$ python -q
>>> import numpy as np
>>> np.set_printoptions(precision=1, suppress=True, linewidth=160, floatmode="fixed")
>>> feats = np.array([[-0.1, 1.1, -1.9, 12.0],
...     [-0.9, -0.6, 0.1, 24.0],
...     [-0.1, -2.0, -0.3, 2.0]])
>>> # column 3 dominates
>>> Y = np.array([[1, 1, 3], [5, 4, 9], [1, 8, 5], [4, 3, 5]])
>>> np.einsum("ik,kj->ij", feats, Y)
array([[ 51.5,  25.1,  60.1],
       [ 92.2,  69.5, 112.4],
       [ -2.4,  -4.5,  -9.8]])
>>> print(np.linalg.matrix_rank(np.vstack([feats, Y.T])))
4
>>> np.vstack([feats, Y.T]).shape
(6, 4)
>>> feats @ Y
array([[ 51.5,  25.1,  60.1],
       [ 92.2,  69.5, 112.4],
       [ -2.4,  -4.5,  -9.8]])
>>> print(np.einsum("ik,kj->ji", feats, Y))
[[ 51.5  92.2  -2.4]
 [ 25.1  69.5  -4.5]
 [ 60.1 112.4  -9.8]]
>>> np.linalg.matrix_rank(feats @ Y)
np.int64(3)
>>> Y = feats / np.linalg.norm(feats, axis=1, keepdims=True)
>>> cov = Y @ Y.T
>>> (np.abs(cov) > 0.9).astype(int)
array([[1, 1, 0],
       [1, 1, 0],
       [0, 0, 1]])
>>> cov[1]
array([1.0, 1.0, 0.7])
>>> np.round(np.degrees(np.arccos(np.clip(cov[1, 0], -1, 1))), 1)
np.float64(11.5)
>>> cov
array([[1.0, 1.0, 0.6],
       [1.0, 1.0, 0.7],
       [0.6, 0.7, 1.0]])
>>> np.linalg.norm(Y, axis=1)
array([1.0, 1.0, 1.0])
>>> [round(float(x), 1) for x in np.linalg.svd(feats, compute_uv=False)[:3]]
[26.9, 2.5, 1.5]
>>> J = np.load("block15.npy")
>>> J
array([[ -8.2,   2.7,   2.2, -10.8, -13.0,   9.7],
       [ -6.5,   2.0,   2.9, -10.5, -14.0,  10.7],
       [ -6.5,  14.4,   1.3,  -1.2,  -0.6,   0.7],
       [ -6.4,  12.7,   0.9,  -0.5,  -0.7,   0.8],
       [ -7.6,  13.6,   0.6,   0.4,   0.1,   0.0],
       [ -7.8,   5.2,   2.2, -10.3, -13.7,  10.2],
       [ -6.5,   3.2,   4.3, -10.2, -13.3,   9.8],
       [ -6.3,  12.3,  -1.4,   0.9,   2.0,  -1.8],
       [ -8.0,   1.2,   2.9, -11.1, -15.0,   9.1],
       [ -7.7,   2.5,   4.5, -10.3, -12.9,   9.7],
       [ -7.8,   3.4,   2.8, -12.2, -14.6,   8.9],
       [ -7.9,   4.8,   3.2,  -9.5, -13.0,  10.8],
       [ -7.3,  13.5,   1.0,   0.6,  -0.2,  -0.2],
       [ -5.3,   4.1,   2.2, -11.2, -13.2,  10.0],
       [ -5.4,  14.3,   1.8,   0.6,   1.1,   0.9],
       [ -8.0,   2.3,   5.8, -10.9, -14.7,   8.3],
       [ -8.5,  13.0,   1.9,   0.6,   1.0,   0.5],
       [ -6.7,  14.5,   1.0,  -0.1,  -0.6,  -0.4],
       [ -7.5,  13.9,  -2.0,   1.1,  -0.6,  -0.3],
       [ -6.2,  11.8,  -1.0,  -0.1,   0.4,   0.7],
       [ -7.8,   3.8,   2.8, -10.2, -14.7,  11.5]])
>>> lab = J[:, 3] > np.median(J[:, 3])
>>> r0 = J[lab].mean(axis=0) - J[~lab].mean(axis=0)
>>> ((J - J.mean(axis=0)) @ r0 > 0).astype(int)
array([0, 0, 1, 1, 1, 0, 0, 1, 0, 0, 0, 0, 1, 0, 1, 0, 1, 1, 1, 1, 0])
>>> lab.astype(int)
array([0, 0, 1, 1, 1, 0, 0, 1, 0, 0, 0, 0, 1, 0, 1, 0, 1, 1, 1, 1, 0])
>>> (((J - J.mean(axis=0)) @ r0 > 0) == lab).mean()
np.float64(1.0)
>>> P = J @ np.linalg.solve(J.T @ J, J.T)
>>> P @ J[:, 3]
array([-10.8, -10.5,  -1.2,  -0.5,   0.4, -10.3, -10.2,   0.9, -11.1, -10.3, -12.2,  -9.5,   0.6, -11.2,   0.6, -10.9,   0.6,  -0.1,   1.1,  -0.1, -10.2])
>>> np.diag(P)
array([0.3, 0.1, 0.2, 0.1, 0.1, 0.2, 0.2, 0.3, 0.3, 0.2, 0.4, 0.2, 0.2, 0.4, 0.4, 0.5, 0.5, 0.3, 0.5, 0.2, 0.3])
>>> round(np.trace(P), 1)
np.float64(6.0)
>>> cen = (J - J.mean(axis=0)) / J.std(axis=0)
>>> cen.std(axis=0)
array([1.0, 1.0, 1.0, 1.0, 1.0, 1.0])
>>> coef = np.linalg.lstsq(np.delete(cen, 5, axis=1), cen[:, 5])[0]
>>> np.abs(coef).argmax()
np.int64(4)
>>> basis = J[[0, 15]].astype(float)
>>> for _ in range(6):
...     lab = np.linalg.norm(J[:, None] - basis, axis=-1).argmin(axis=1)
...     basis = np.array([J[lab == j].mean(axis=0) for j in range(2)])
... 
>>> print(lab)
[1 1 0 0 0 1 1 0 1 1 1 1 0 1 0 1 0 0 0 0 1]
>>> np.bincount(lab)
array([10, 11])
>>> M = np.load("layer1.npy")
>>> M
array([[ 1,  1, -1, -1, -1, -1,  1,  1],
       [ 1, -1, -1,  1,  1, -1, -1,  1],
       [ 1,  1,  1,  1,  1,  1,  1,  1],
       [ 1,  1,  1,  1, -1, -1, -1, -1],
       [ 1, -1,  1, -1, -1,  1, -1,  1]])
>>> M.sum(axis=0)
array([ 5,  1,  1,  1, -1, -1, -1,  3])
>>> np.unravel_index(np.abs(M).argmax(), M.shape)
(np.int64(0), np.int64(0))
>>> np.abs(M).max()
np.int64(1)
>>> M - M[0]
array([[ 0,  0,  0,  0,  0,  0,  0,  0],
       [ 0, -2,  0,  2,  2,  0, -2,  0],
       [ 0,  0,  2,  2,  2,  2,  0,  0],
       [ 0,  0,  2,  2,  0,  0, -2, -2],
       [ 0, -2,  2,  0,  0,  2, -2,  0]])
>>> np.diff(M, axis=0)
array([[ 0, -2,  0,  2,  2,  0, -2,  0],
       [ 0,  2,  2,  0,  0,  2,  2,  0],
       [ 0,  0,  0,  0, -2, -2, -2, -2],
       [ 0, -2,  0, -2,  0,  2,  0,  2]])
>>> M.mean(axis=0)
array([ 1.0,  0.2,  0.2,  0.2, -0.2, -0.2, -0.2,  0.6])
>>> cov = M.T @ M
>>> np.allclose(cov, cov.T)
True
>>> np.linalg.svd(M, compute_uv=False) ** 2
array([8.0, 8.0, 8.0, 8.0, 8.0])
>>> (M @ M.T).shape
(5, 5)
>>> print(cov)
[[ 5  1  1  1 -1 -1 -1  3]
 [ 1  5  1  1 -1 -1  3 -1]
 [ 1  1  5  1 -1  3 -1 -1]
 [ 1  1  1  5  3 -1 -1 -1]
 [-1 -1 -1  3  5  1  1  1]
 [-1 -1  3 -1  1  5  1  1]
 [-1  3 -1 -1  1  1  5  1]
 [ 3 -1 -1 -1  1  1  1  5]]
>>> X = np.array([[-2, -1, -2, -1, -2, -1],
...     [2, 1, 2, 1, 2, 1],
...     [-2, 2, -2, 2, -2, 2],
...     [-2, -1, -2, -1, -2, -1],
...     [2, 1, 2, 1, 2, 1],
...     [-2, 2, -2, 2, -2, 2]])
>>> # rows and columns are dependent
>>> left, s, VT = np.linalg.svd(X)
>>> evecs = VT[:(s > 1e-8).sum()]
>>> rng = np.random.default_rng(54)
>>> x0 = X[1] + -3 * X[4] + rng.integers(2) * np.eye(6)[2]
>>> print(x0)
[-4.0 -2.0 -4.0 -2.0 -4.0 -2.0]
>>> round(np.linalg.norm(x0 - evecs.T @ evecs @ x0), 1)
np.float64(0.0)
>>> mat = np.load("mat.npy")
>>> mat
array([[ 1,  0,  1,  0],
       [ 1, -2,  1, -2],
       [ 1,  0,  1,  0],
       [ 1, -2,  1, -2]])
>>> # rank 2
>>> left, s, VT = np.linalg.svd(mat)
>>> evecs = VT[:(s > 1e-8).sum()]
>>> x0 = mat[2] + -3 * mat[0] + rng.integers(2) * np.eye(4)[1]
>>> x0
array([-2.0,  0.0, -2.0,  0.0])
>>> round(float(np.linalg.norm(x0 - evecs.T @ evecs @ x0)), 1)
0.0
>>> np.linalg.matrix_rank(np.vstack([mat, x0]))
np.int64(2)
>>> np.allclose(evecs.T @ evecs @ x0, x0)
True
>>> r0, g = mat[1], mat[3]
>>> r0 @ g
np.int64(10)
>>> p = (r0 @ g) / (r0 @ r0) * r0
>>> p
array([ 1.0, -2.0,  1.0, -2.0])
>>> np.linalg.matrix_rank(np.outer(r0, g))
np.int64(1)
>>> print(mat.ravel(order="F"))
[ 1  1  1  1  0 -2  0 -2  1  1  1  1  0 -2  0 -2]
>>> print(mat.reshape(-1, 2))
[[ 1  0]
 [ 1  0]
 [ 1 -2]
 [ 1 -2]
 [ 1  0]
 [ 1  0]
 [ 1 -2]
 [ 1 -2]]
>>> blk = mat.reshape(4, 2, -1)
>>> np.einsum("ihd,ihd->ih", blk, blk)
array([[1, 1],
       [5, 5],
       [1, 1],
       [5, 5]])
>>> np.einsum("ihd,jhd->hij", blk, blk).shape
(2, 4, 4)
>>> blk.transpose(1, 0, 2)
array([[[ 1,  0],
        [ 1, -2],
        [ 1,  0],
        [ 1, -2]],

       [[ 1,  0],
        [ 1, -2],
        [ 1,  0],
        [ 1, -2]]])
>>> def softmax(z):
...     e = np.exp(z - z.max(axis=-1, keepdims=True))
...     return e / e.sum(axis=-1, keepdims=True)
... 
>>> softmax(mat).sum(axis=1)
array([1.0, 1.0, 1.0, 1.0])
>>> scores = mat @ mat.T / np.sqrt(4)
>>> print(np.round(softmax(scores + np.triu(np.full(scores.shape, -np.inf), 1)), 1) + 0)
[[1.0 0.0 0.0 0.0]
 [0.0 1.0 0.0 0.0]
 [0.3 0.3 0.3 0.0]
 [0.0 0.5 0.0 0.5]]
>>> np.round(softmax(scores), 1) + 0
array([[0.2, 0.2, 0.2, 0.2],
       [0.0, 0.5, 0.0, 0.5],
       [0.2, 0.2, 0.2, 0.2],
       [0.0, 0.5, 0.0, 0.5]])
>>> softmax(scores)[3] @ mat
array([ 1.0, -2.0,  1.0, -2.0])
>>> print(softmax(scores).round(6).argmax(axis=1))
[0 1 0 1]
>>> P = np.triu(np.array([[0, 1, -2, 0], [-2, 0, 0, 1], [-1, 0, -2, 1], [-2, 2, -2, 0]]), 1) + np.eye(4)
>>> Y = P @ mat @ np.linalg.inv(P)
>>> np.round(np.poly(Y), 1) + 0
array([ 1.0,  2.0, -8.0,  0.0,  0.0])
>>> print(np.linalg.matrix_rank(Y))
2
>>> O, _ = np.linalg.qr(np.array([[1.2, 0.0, 0.9, -0.1],
...     [0.7, 0.3, 0.3, -0.5],
...     [-1.0, -1.0, 0.6, -0.4],
...     [1.5, 0.5, 1.0, 0.9]]))
>>> data = O[:, :4]
>>> data.round(1) + 0
array([[-0.5,  0.6,  0.6,  0.1],
       [-0.3,  0.0, -0.1, -0.9],
       [ 0.4,  0.8, -0.4, -0.1],
       [-0.7,  0.1, -0.7,  0.3]])
>>> cov = data.T @ data
>>> np.linalg.matrix_rank(cov)
np.int64(4)
>>> np.diag(cov)
array([1.0, 1.0, 1.0, 1.0])
>>> np.trace(cov), (data ** 2).sum()
(np.float64(4.0), np.float64(4.0))
>>> A = np.loadtxt("dump.csv", delimiter=",")
>>> A
array([[ 1.0,  2.0,  4.0, -5.0,  5.0],
       [ 0.0,  3.0,  2.0, -1.0,  2.0],
       [ 0.0, -3.0,  0.0, -2.0,  3.0],
       [ 0.0,  0.0,  1.0,  3.0,  0.0],
       [ 0.0, -1.0, -3.0,  3.0,  3.0]])
>>> np.round(np.linalg.det(2 * A), 1), round(np.linalg.det(A), 1)
(np.float64(7808.0), np.float64(244.0))
>>> P = np.triu(np.array([[2, -2, -3, -1, -3],
...     [1, 2, 0, -2, 1],
...     [0, 0, 0, -3, 3],
...     [-1, -2, -2, 3, 2],
...     [-3, -3, -3, 3, 3]]), 1) + np.eye(5)
>>> Y = P @ A @ np.linalg.inv(P)
>>> round(np.linalg.det(Y), 1)
np.float64(244.0)
>>> E = np.load("arr.npy")
>>> E
array([[0, 0, 0],
       [0, 0, 3],
       [0, 0, 0]])
>>> np.prod(np.diag(E)), round(float(np.linalg.det(E)), 1)
(np.int64(0), 0.0)
>>> np.sort(np.linalg.eigvals(E))
array([0.0, 0.0, 0.0])
>>> W = np.array([[3, 1, 0, 3, 0, 0],
...     [0, 2, 2, 3, 0, 1],
...     [0, 3, 2, 1, 3, 3],
...     [2, 3, 0, 3, 2, 1]])
>>> coef = np.array([1, 5, 2, 0, 5, 1])
>>> act = np.maximum(feats @ W + coef, 0)
>>> print((act > 0).mean(axis=0))
[1.0 1.0 0.7 0.7 1.0 1.0]
>>> act
array([[24.7, 37.4,  0.4, 37.1, 23.3,  8.4],
       [46.3, 75.2,  1.0, 67.6, 53.3, 24.7],
       [ 4.7,  6.0,  0.0,  0.0,  8.1,  0.1]])
>>> (act > 0).astype(int)
array([[1, 1, 1, 1, 1, 1],
       [1, 1, 1, 1, 1, 1],
       [1, 1, 0, 0, 1, 1]])
>>> basis = np.array([[-1, 1, -1],
...     [2, -1, -2],
...     [3, 1, -2],
...     [3, 2, 3],
...     [-3, 2, 0],
...     [-2, 2, 0]])
>>> (act @ basis).round(6).argmax(axis=1)
array([1, 1, 1])
